$ python -q
>>> import numpy as np
>>> np.set_printoptions(suppress=True, linewidth=140)
>>> def rd(a):
...     return np.round(a, 1) + 0
... 
>>> J = np.loadtxt("a.csv", delimiter=",")
>>> print(J)
[[ 2.9  7.3  6.8  7.8 -0.3 -2.   4.2]
 [ 2.   4.4  3.4  3.9  0.1 -1.8  2.1]
 [ 2.   4.9  4.6  5.3 -0.3 -1.5  2.9]
 [ 1.1  2.9  3.7  4.1 -0.6 -0.5  2.2]
 [ 2.9  6.5  5.6  6.4  0.1 -2.3  3.7]
 [ 1.   2.5  2.4  2.7 -0.1 -0.7  1.3]
 [ 0.9  2.8  3.7  4.  -0.3 -0.2  2. ]
 [ 1.1  2.9  3.6  4.  -0.2 -0.4  2. ]
 [ 3.   7.1  7.   7.8 -0.3 -2.1  4.1]
 [ 0.1  0.9  2.9  2.8 -0.9  0.7  1.2]
 [ 3.   6.3  4.2  5.   0.5 -2.7  2.9]
 [ 1.   2.4  2.2  2.7 -0.1 -0.7  1.3]
 [ 3.2  6.8  5.5  6.4  0.2 -2.4  3.6]
 [ 1.   2.4  2.4  2.6 -0.2 -0.9  1.4]
 [ 3.   6.7  5.6  6.5  0.1 -2.4  3.7]
 [ 2.   3.7  1.8  2.5  0.5 -2.2  1.6]
 [ 1.1  3.4  5.1  5.3 -1.   0.1  2.6]
 [ 3.   6.1  4.1  5.   0.4 -2.8  3. ]
 [ 0.   0.   0.  -0.1  0.  -0.2 -0.1]
 [ 3.   6.8  5.6  6.5  0.2 -2.4  3.4]
 [ 0.2 -0.1 -0.2  0.1  0.  -0.1  0.1]
 [-0.1  0.4  1.4  1.4 -0.2  0.3  0.5]
 [ 0.9  2.8  3.9  3.9 -0.5 -0.5  2.1]
 [ 0.   0.   0.   0.   0.   0.   0.1]
 [ 2.1  4.2  3.4  3.9  0.4 -1.7  2.1]
 [ 3.2  5.6  2.9  3.7  1.  -2.9  2.4]
 [ 3.   5.8  2.8  3.4  1.  -3.   2.5]
 [ 0.  -0.2  0.1  0.1  0.  -0.2  0.1]
 [ 0.9  3.4  5.   5.3 -0.8 -0.1  2.6]
 [ 0.9  3.5  5.2  5.4 -1.  -0.1  2.5]
 [ 1.1  3.   3.7  4.1 -0.5 -0.5  1.9]
 [ 2.2  4.9  4.5  5.2 -0.3 -1.4  2.9]
 [-0.1  1.6  4.1  4.1 -1.2  0.7  1.8]]
>>> x0 = np.array([5, 2, -5, -3, 2, 3, 0])
>>> y = J @ x0
>>> print(rd(np.linalg.lstsq(J, y)[0]))
[ 5.  2. -5. -3.  2.  3.  0.]
>>> rng = np.random.default_rng(19671)
>>> y = y + 0.1 * rng.normal(size=33)
>>> print(rd(y))
[-35.1 -15.  -24.4 -22.1 -26.3 -12.4 -21.5 -20.3 -36.1 -20.3 -15.5 -11.5 -23.9 -13.2 -26.1  -4.7 -30.9 -15.9  -0.1 -25.6   1.2 -10.3 -23.6
   0.  -14.2  -5.4  -4.7  -1.7 -31.5 -33.1 -21.8 -22.2 -30.4]
>>> coef, *_ = np.linalg.lstsq(J, y)
>>> print(rd(J.T @ (y - J @ coef)))
[0. 0. 0. 0. 0. 0. 0.]
>>> print(rd(np.linalg.norm(y - J @ coef)))
0.4
>>> d = np.linalg.norm(J[:, None] - J[None], axis=-1)
>>> print(d.mean(axis=1).argmax())
18
>>> print(rd(d[:5, :5]))
[[0.  6.4 4.4 7.2 2.1]
 [6.4 0.  2.1 2.3 4.4]
 [4.4 2.1 0.  2.9 2.6]
 [7.2 2.3 2.9 0.  5.6]
 [2.1 4.4 2.6 5.6 0. ]]
>>> print(d.shape)
(33, 33)
>>> print(np.linalg.matrix_rank(d ** 2))
9
>>> Z = J[[18, 6]].astype(float)
>>> for _ in range(5):
...     labels = np.linalg.norm(J[:, None] - Z, axis=-1).argmin(axis=1)
...     Z = np.array([J[labels == j].mean(axis=0) for j in range(2)])
... 
>>> print(labels)
[1 1 1 1 1 0 1 1 1 0 1 0 1 0 1 1 1 1 0 1 0 0 1 0 1 1 1 0 1 1 1 1 0]
>>> print(rd(Z[1] - Z[0]))
[ 1.8  3.9  2.9  3.4  0.2 -1.4  2. ]
>>> print(np.bincount(labels))
[10 23]
>>> feats = np.array([[1.0, 0.0, 0.0, 0.0, 0.0, 0.0],
...     [0.0, 1.0, 0.0, 0.0, 0.0, 0.0],
...     [0.0, 0.0, -0.8, 0.0, 0.0, 0.6],
...     [0.0, 0.0, 0.0, 1.0, 0.0, 0.0],
...     [0.0, 0.0, 0.0, 0.0, 1.0, 0.0],
...     [0.0, 0.0, -0.6, 0.0, 0.0, -0.8]])
>>> t = np.radians(5)
>>> R = np.eye(6)
>>> R[4, 4] = R[0, 0] = np.cos(t)
>>> R[4, 0], R[0, 4] = -np.sin(t), np.sin(t)
>>> print(rd(R))
[[ 1.   0.   0.   0.   0.1  0. ]
 [ 0.   1.   0.   0.   0.   0. ]
 [ 0.   0.   1.   0.   0.   0. ]
 [ 0.   0.   0.   1.   0.   0. ]
 [-0.1  0.   0.   0.   1.   0. ]
 [ 0.   0.   0.   0.   0.   1. ]]
>>> M2 = feats @ R.T
>>> print(rd(np.linalg.det(R)), rd(np.trace(R)))
1.0 6.0
>>> print(rd(np.abs(M2 - feats).max(axis=0)))
[0.1 0.  0.  0.  0.1 0. ]
>>> print(np.allclose(np.linalg.norm(feats, axis=1), np.linalg.norm(M2, axis=1)))
True
>>> print((np.linalg.matrix_power((feats != 0) + (feats.T != 0) + np.eye(6), 6) > 0).astype(int))
[[1 0 0 0 0 0]
 [0 1 0 0 0 0]
 [0 0 1 0 0 1]
 [0 0 0 1 0 0]
 [0 0 0 0 1 0]
 [0 0 1 0 0 1]]
>>> print(rd(feats @ feats))
[[ 1.   0.   0.   0.   0.   0. ]
 [ 0.   1.   0.   0.   0.   0. ]
 [ 0.   0.   0.3  0.   0.  -1. ]
 [ 0.   0.   0.   1.   0.   0. ]
 [ 0.   0.   0.   0.   1.   0. ]
 [ 0.   0.   1.   0.   0.   0.3]]
>>> print(rd(np.sort(np.linalg.eigvals(feats).real)))
[-0.8 -0.8  1.   1.   1.   1. ]
>>> print((feats != 0).astype(int))
[[1 0 0 0 0 0]
 [0 1 0 0 0 0]
 [0 0 1 0 0 1]
 [0 0 0 1 0 0]
 [0 0 0 0 1 0]
 [0 0 1 0 0 1]]
>>> print(np.flatnonzero(np.linalg.matrix_power((feats != 0) + (feats.T != 0) + np.eye(6), 6)[1]))
[1]
>>> print(rd(np.linalg.det(feats)))
1.0
>>> M2 = feats / np.sqrt((feats ** 2).mean(axis=1, keepdims=True))
>>> print(rd(M2[5]))
[ 0.   0.  -1.5  0.   0.  -2. ]
>>> print(np.linalg.matrix_rank(feats - feats.mean(axis=1, keepdims=True)))
5
>>> x0 = np.array([1, 0, 6, 8, 3, 0])
>>> a = np.maximum(feats @ x0, 0)
>>> print(feats.T @ a)
[1. 0. 0. 8. 3. 0.]
>>> print(rd(np.maximum(feats @ x0, 0) - np.maximum(-feats @ x0, 0)))
[ 1.   0.  -4.8  8.   3.  -3.6]
>>> M2 = np.array([[2, 2, -2, -2, 1, 0, -1],
...     [0, 0, -2, 1, 2, -1, 2],
...     [-2, -2, -2, -1, -2, 2, 2],
...     [-1, -1, 2, -2, 0, 0, 0],
...     [1, 0, -1, -2, 0, 1, 2],
...     [-2, 0, 0, 2, -2, -1, -1],
...     [1, 0, 1, -1, -1, 2, 2]])
>>> K = M2 - M2.T
>>> print(K)
[[ 0  2  0 -1  0  2 -2]
 [-2  0  0  2  2 -1  2]
 [ 0  0  0 -3 -1  2  1]
 [ 1 -2  3  0  2 -2  1]
 [ 0 -2  1 -2  0  3  3]
 [-2  1 -2  2 -3  0 -3]
 [ 2 -2 -1 -1 -3  3  0]]
>>> print(np.linalg.lstsq(K[:-1].T, K[-1])[2])
6
